$ python -q
>>> import numpy as np
>>> import numpy.linalg as la
>>> np.set_printoptions(precision=1, suppress=True, linewidth=200)
>>> rnd = lambda a: np.round(a, 1) + 0
>>> E = np.loadtxt("data.csv", delimiter=",")
>>> print(E)
[[6. 0. 0. 0. 0.]
 [0. 6. 0. 0. 0.]
 [0. 0. 8. 0. 0.]
 [0. 0. 0. 8. 0.]
 [0. 0. 0. 0. 9.]]
>>> # triangular
>>> out = E[0, 0] * E[1:] - np.outer(E[1:, 0], E[0])
>>> out
array([[ 0., 36.,  0.,  0.,  0.],
       [ 0.,  0., 48.,  0.,  0.],
       [ 0.,  0.,  0., 48.,  0.],
       [ 0.,  0.,  0.,  0., 54.]])
>>> E[:, 0] / E[0, 0]
array([1., 0., 0., 0., 0.])
>>> print(la.matrix_rank(out), la.matrix_rank(E))
4 5
>>> evals, V = la.eig(E)
>>> print(rnd(np.sort(la.eigvals(E.T))))
[6. 6. 8. 8. 9.]
>>> print(np.prod(evals))
20736.0
>>> rnd(np.sort(la.eigvals(la.inv(E))))
array([0.1, 0.1, 0.1, 0.2, 0.2])
>>> x0 = np.ones(5)
>>> for _ in range(3):
...     x0 = E @ x0
...     x0 /= la.norm(x0)
...     print(round(x0 @ E @ x0, 1))
... 
7.8
8.1
8.3
>>> print(rnd(x0))
[0.2 0.2 0.5 0.5 0.7]
>>> (E != 0).astype(int)
array([[1, 0, 0, 0, 0],
       [0, 1, 0, 0, 0],
       [0, 0, 1, 0, 0],
       [0, 0, 0, 1, 0],
       [0, 0, 0, 0, 1]])
>>> np.flatnonzero(la.matrix_power((E != 0) + (E.T != 0) + np.eye(5), 5)[2])
array([2])
>>> m1 = np.load("m.npy")
>>> rnd(m1)
array([[-0.4,  0.9],
       [ 0.9,  0.4]])
>>> # equal to its transpose
>>> evals, V = la.eigh(m1)
>>> x0 = np.array([2, -2])
>>> print(rnd(V * np.abs(evals) @ V.T))
[[1. 0.]
 [0. 1.]]
>>> U, s, VT = la.svd(E, full_matrices=False)
>>> VT @ VT.T
array([[1., 0., 0., 0., 0.],
       [0., 1., 0., 0., 0.],
       [0., 0., 1., 0., 0.],
       [0., 0., 0., 1., 0.],
       [0., 0., 0., 0., 1.]])
>>> (s > 1e-8).sum()
np.int64(5)
>>> U.T @ U
array([[1., 0., 0., 0., 0.],
       [0., 1., 0., 0., 0.],
       [0., 0., 1., 0., 0.],
       [0., 0., 0., 1., 0.],
       [0., 0., 0., 0., 1.]])
>>> U.T @ E @ VT.T
array([[9., 0., 0., 0., 0.],
       [0., 8., 0., 0., 0.],
       [0., 0., 8., 0., 0.],
       [0., 0., 0., 6., 0.],
       [0., 0., 0., 0., 6.]])
>>> rnd(np.sqrt((s ** 2).sum())), rnd(la.norm(E))
(np.float64(16.8), np.float64(16.8))
